$ python3 -q
>>> import numpy as np
>>> from numpy import linalg as LA
>>> np.set_printoptions(precision=2, suppress=True, linewidth=120, sign=" ")
>>> tidy = lambda a: np.round(a, 2) + 0
>>> B = np.array([[0, 5], [1, 2]])
>>> K = np.tile(B, (2, 2))
>>> K
array([[ 0,  5,  0,  5],
       [ 1,  2,  1,  2],
       [ 0,  5,  0,  5],
       [ 1,  2,  1,  2]])
>>> LA.cond(K) > 100
np.True_
>>> LA.matrix_rank(K, rtol=0.1)
np.int64(2)
>>> def softmax(z):
...     e = np.exp(z - z.max(axis=-1, keepdims=True))
...     return e / e.sum(axis=-1, keepdims=True)
... 
>>> print(tidy(softmax(K).sum(axis=1)))
[ 1.  1.  1.  1.]
>>> att = K @ K.T / np.sqrt(4)
>>> print(tidy(softmax(att)))
[[ 0.5  0.   0.5  0. ]
 [ 0.5  0.   0.5  0. ]
 [ 0.5  0.   0.5  0. ]
 [ 0.5  0.   0.5  0. ]]
>>> tidy(softmax(att + np.triu(np.full(att.shape, -np.inf), 1)))
array([[ 1.  ,  0.  ,  0.  ,  0.  ],
       [ 0.99,  0.01,  0.  ,  0.  ],
       [ 0.5 ,  0.  ,  0.5 ,  0.  ],
       [ 0.5 ,  0.  ,  0.5 ,  0.  ]])
>>> tidy(np.poly(K))
array([  1.,  -4., -20.,   0.,   0.])
>>> tidy(LA.det(K[::-1]))
np.float64(0.0)
>>> print(tidy(LA.det(K.T)))
0.0
>>> np.einsum("ii->", K)
np.int64(4)
>>> np.einsum("ij,ji->", K, K)
np.int64(56)
>>> f = np.array([1, 0, 0])
>>> r1 = np.array([2, 2, 3])
>>> F = np.outer(f, r1)
>>> F
array([[ 2,  2,  3],
       [ 0,  0,  0],
       [ 0,  0,  0]])
>>> blk = np.stack([F, 2 * F, F[::-1]])
>>> (blk @ F.T).shape
(3, 3, 3)
>>> LA.matrix_rank(blk.reshape(3, -1))
np.int64(2)
>>> blk.sum(axis=0)
array([[ 6,  6,  9],
       [ 0,  0,  0],
       [ 2,  2,  3]])
>>> tidy(LA.norm(blk, axis=(1, 2)))
array([ 4.12,  8.25,  4.12])
>>> np.abs(np.diag(LA.qr(F)[1])) > 1e-9
array([ True, False, False])
>>> print(np.allclose(F[:-1].T @ LA.lstsq(F[:-1].T, F[-1])[0], F[-1]))
True
>>> print(np.unique(F.round(6), axis=0).shape)
(2, 3)
>>> vec = np.array([3, 0, -1])
>>> h1 = np.maximum(F @ vec, 0)
>>> np.maximum(F @ vec, 0) - np.maximum(-F @ vec, 0)
array([ 3,  0,  0])
>>> F.T @ h1
array([ 6,  6,  9])
>>> h1
array([ 3,  0,  0])
>>> np.maximum(F @ (3 * vec), 0)
array([ 9,  0,  0])
>>> U, sig, Vh = LA.svd(F)
>>> tidy(sig)
array([ 4.12,  0.  ,  0.  ])
>>> B = U[:, :1] @ np.diag(sig[:1]) @ Vh[:1]
>>> tidy(LA.norm(F - B) / LA.norm(F))
np.float64(0.0)
>>> print(tidy(np.abs(F - B).max()))
0.0
>>> arr = np.loadtxt("mat.csv", delimiter=",")
>>> arr
array([[ 4.16, -2.55, -1.08],
       [-3.89, -2.96,  1.07],
       [-3.82,  2.41, -2.14],
       [ 4.92,  0.78, -0.47],
       [ 1.43, -1.46,  4.56],
       [-3.84,  1.71, -2.71],
       [ 0.61, -4.84, -1.11],
       [-4.65,  1.78, -0.46],
       [ 0.86, -3.58, -3.38],
       [ 2.8 ,  3.28,  2.53],
       [ 0.16,  4.57, -2.03],
       [-3.39,  2.4 , -2.78],
       [-2.55,  1.73, -3.94],
       [-0.28, -0.22, -4.99],
       [-4.02, -2.98, -0.04],
       [-1.1 ,  4.87,  0.3 ],
       [-1.33, -0.65,  4.77],
       [-1.76, -0.48,  4.66],
       [-0.02,  2.39, -4.39],
       [ 0.35, -4.6 ,  1.92],
       [-4.36, -2.42,  0.4 ],
       [-2.28, -4.45,  0.15],
       [ 4.15, -2.53,  1.16]])
>>> C2 = arr.T @ arr
>>> LA.matrix_rank(C2)
np.int64(3)
>>> tidy(LA.svd(arr, compute_uv=False) ** 2)
array([ 247.89,  187.48,  139.73])
>>> tidy(LA.eigvalsh(C2)[::-1])
array([ 247.89,  187.48,  139.73])
>>> print((arr @ arr.T).shape)
(23, 23)
>>> np.allclose(C2, C2.T)
True
>>> tidy(C2)
array([[200.49, -13.12,  29.09],
       [-13.12, 198.77, -41.6 ],
       [ 29.09, -41.6 , 175.84]])
